$ python3 -q
>>> import numpy as np
>>> import numpy.linalg as la
>>> np.set_printoptions(precision=1, suppress=True, linewidth=160, floatmode="fixed")
>>> def rnd(a):
...     return np.round(a, 1) + 0
... 
>>> mat = np.load("sample17.npy")
>>> rnd(mat)
array([[-12.9,  14.9,   3.0,   1.4],
       [-17.4,   8.7,   4.0,  -2.7],
       [  6.3, -18.2,  -1.4,  -5.1],
       [ -0.7, -18.5,   0.2,  -7.6],
       [ 16.1, -11.2,  -3.7,   1.2],
       [-18.5,   3.6,   4.3,  -5.1],
       [  5.5,  17.1,  -1.3,   8.8],
       [ 17.2,   4.9,  -4.0,   8.1],
       [ 15.6, -12.0,  -3.6,   0.7],
       [ 11.1, -16.2,  -2.6,  -2.6],
       [-13.8,  14.1,   3.2,   0.7],
       [ -5.6, -17.0,   1.3,  -8.8],
       [ -6.6,  18.2,   1.5,   4.9],
       [-18.3,  -0.9,   4.2,  -6.8],
       [ 14.2, -13.7,  -3.3,  -0.5],
       [  3.0, -18.7,  -0.7,  -6.4],
       [-18.5,   3.6,   4.3,  -5.1],
       [  2.1, -18.7,  -0.5,  -6.7],
       [ -3.9,  18.6,   0.9,   6.1],
       [-15.5,  12.1,   3.6,  -0.7],
       [-17.7,  -3.5,   4.1,  -7.7],
       [ -6.6, -16.6,   1.5,  -9.0],
       [-15.3,  -8.7,   3.5,  -8.9]])
>>> # rows and columns are dependent
>>> U, sigma, Vt = la.svd(mat)
>>> vecs = Vt[:(sigma > 1e-8).sum()]
>>> rng = np.random.default_rng(13682)
>>> x = mat[16] + -3 * mat[1] + rng.integers(2) * np.eye(4)[3]
>>> rnd(x)
array([ 33.6, -22.5,  -7.7,   2.9])
>>> rnd(vecs.T @ vecs)
array([[ 0.9, -0.1, -0.2,  0.3],
       [-0.1,  0.9,  0.0,  0.3],
       [-0.2,  0.0,  0.0, -0.1],
       [ 0.3,  0.3, -0.1,  0.2]])
>>> rnd(np.diag(vecs.T @ vecs))
array([0.9, 0.9, 0.0, 0.2])
>>> cen = mat - mat.mean(axis=1)
Traceback (most recent call last):
  File "<python-input-14>", line 1, in <module>
    cen = mat - mat.mean(axis=1)
          ~~~~^~~~~~~~~~~~~~~~~~
ValueError: operands could not be broadcast together with shapes (23,4) (23,) 
>>> cen = mat - mat.mean(axis=0)
>>> U, sigma, Vt = la.svd(cen, full_matrices=False)
>>> (np.sign(U[:, 0]) == np.sign(U[0, 0])).astype(int)
array([1, 1, 0, 0, 0, 1, 1, 0, 0, 0, 1, 0, 1, 1, 0, 0, 1, 0, 1, 1, 1, 0, 1])
>>> np.searchsorted(np.cumsum(sigma ** 2) / (sigma ** 2).sum(), 0.9) + 1
np.int64(2)
>>> rnd(cen.mean(axis=0))
array([0.0, 0.0, 0.0, 0.0])
>>> rnd(Vt[0] * np.sign(Vt[0, np.abs(Vt[0]).argmax()]))
array([-0.6,  0.8,  0.1,  0.1])
>>> rnd((sigma ** 2).sum() ** 2 / (sigma ** 4).sum())
np.float64(1.8)
